% python3 -q
>>> import numpy as np
>>> np.set_printoptions(suppress=True, linewidth=160)
>>> def rnd(a):
...     return np.round(a, 4) + 0
... 
>>> m1 = np.load("block9.npy")
>>> print(m1)
[[4 1 0 3 0 0 0]
 [3 0 0 0 5 0 0]
 [0 0 1 0 0 3 0]
 [3 1 0 1 5 0 0]
 [1 5 0 3 2 0 0]
 [0 0 3 0 0 4 0]
 [0 0 0 0 0 0 0]]
>>> print(rnd(np.linalg.norm(m1, axis=0)))
[5.9161 5.1962 3.1623 4.3589 7.3485 5.     0.    ]
>>> print(rnd(np.linalg.norm(m1[2], 1)), rnd(np.linalg.norm(m1[2], np.inf)))
4.0 3.0
>>> print(rnd(np.linalg.norm(m1) ** 2 / np.linalg.norm(m1, 2) ** 2))
1.8312
>>> print(rnd(np.linalg.norm(m1, 1)), rnd(np.linalg.norm(m1, np.inf)))
12.0 11.0
>>> print(rnd(np.linalg.norm(m1, "nuc")))
25.5566
>>> print(np.linalg.norm(m1, axis=1).argmax())
4
>>> print(rnd(np.linalg.norm(m1, axis=1)))
[5.099  5.831  3.1623 6.     6.245  5.     0.    ]
>>> print(rnd(np.linalg.norm(m1, 2)))
9.6351
>>> cov = m1.T @ m1
>>> print((m1 @ m1.T).shape)
(7, 7)
>>> print(np.trace(cov), (m1 ** 2).sum())
170 170
>>> print(rnd(np.linalg.eigvalsh(cov)[::-1]))
[92.8346 34.2705 28.9203 13.2044  0.7295  0.0407  0.    ]
>>> print(rnd(np.linalg.svd(m1, compute_uv=False) ** 2))
[92.8346 34.2705 28.9203 13.2044  0.7295  0.0407  0.    ]
>>> print(cov)
[[35 12  0 18 32  0  0]
 [12 27  0 19 15  0  0]
 [ 0  0 10  0  0 15  0]
 [18 19  0 19 11  0  0]
 [32 15  0 11 54  0  0]
 [ 0  0 15  0  0 25  0]
 [ 0  0  0  0  0  0  0]]
>>> w, V = np.linalg.eigh(cov)
>>> x0 = np.array([1, 4, 9, 0, 9, 8, 7])
>>> print(rnd(x0 @ cov @ x0 / (x0 @ x0)), w[0], rnd(w[-1]))
38.2295 0.0 92.8346
>>> print(rnd(V * np.abs(w) @ V.T))
[[35. 12.  0. 18. 32.  0.  0.]
 [12. 27.  0. 19. 15.  0.  0.]
 [ 0.  0. 10.  0.  0. 15.  0.]
 [18. 19.  0. 19. 11.  0.  0.]
 [32. 15.  0. 11. 54.  0.  0.]
 [ 0.  0. 15.  0.  0. 25.  0.]
 [ 0.  0.  0.  0.  0.  0.  0.]]
>>> rng = np.random.default_rng(72170)
>>> idx = rng.permutation(7)
>>> print(idx)
[3 5 0 6 4 2 1]
>>> other = m1[idx][:, idx]
>>> print(other)
[[1 0 3 0 5 0 1]
 [0 4 0 0 0 3 0]
 [3 0 4 0 0 0 1]
 [0 0 0 0 0 0 0]
 [3 0 1 0 2 0 5]
 [0 3 0 0 0 1 0]
 [0 0 3 0 5 0 0]]
>>> print(np.allclose(other, m1))
False
>>> print(rnd(np.linalg.det(other)), rnd(np.linalg.det(m1[idx])))
0.0 0.0
>>> data = np.triu(rng.random((5, 5)) < 0.5, 1).astype(int)
>>> data = data + data.T
>>> print(data)
[[0 0 0 1 1]
 [0 0 1 1 1]
 [0 1 0 0 0]
 [1 1 0 0 0]
 [1 1 0 0 0]]
>>> print(np.all(np.linalg.eigvalsh(data) > 0))
False
>>> left, s, VT = np.linalg.svd(data)
>>> V = VT[:(s > 1e-8).sum()]
>>> x0 = data[3] + 5 * data[4] + rng.integers(2) * np.eye(5)[2]
>>> print(x0)
[6. 6. 0. 0. 0.]
>>> print(rnd(np.diag(V.T @ V)))
[1.  1.  1.  0.5 0.5]
>>> print(rnd(V.T @ V))
[[1.  0.  0.  0.  0. ]
 [0.  1.  0.  0.  0. ]
 [0.  0.  1.  0.  0. ]
 [0.  0.  0.  0.5 0.5]
 [0.  0.  0.  0.5 0.5]]
>>> print(np.linalg.matrix_rank(np.vstack([data, x0])))
4
>>> print(np.allclose(V.T @ V @ x0, x0))
True
>>> W1 = np.array([[2, 4, 1, 1, 1],
...     [6, 1, 3, 5, 0],
...     [4, 1, 4, 3, 2],
...     [9, 4, 6, 7, 6],
...     [9, 8, 0, 4, 4]])
>>> coef = np.array([-2, -2, -1, 0, -2])
>>> H = np.maximum(data @ W1 + coef, 0)
>>> print((H > 0).astype(int))
[[1 1 1 1 1]
 [1 1 1 1 1]
 [1 0 1 1 0]
 [1 1 1 1 0]
 [1 1 1 1 0]]
>>> print(H)
[[16 10  5 11  8]
 [20 11  9 14 10]
 [ 4  0  2  5  0]
 [ 6  3  3  6  0]
 [ 6  3  3  6  0]]
>>> C = np.array([[3, -2], [-3, -3], [-1, 3], [-3, 2], [-3, 1]])
>>> print(W1 @ C)
[[-13 -10]
 [ -3   4]
 [-10   9]
 [-30   8]
 [-21 -30]]
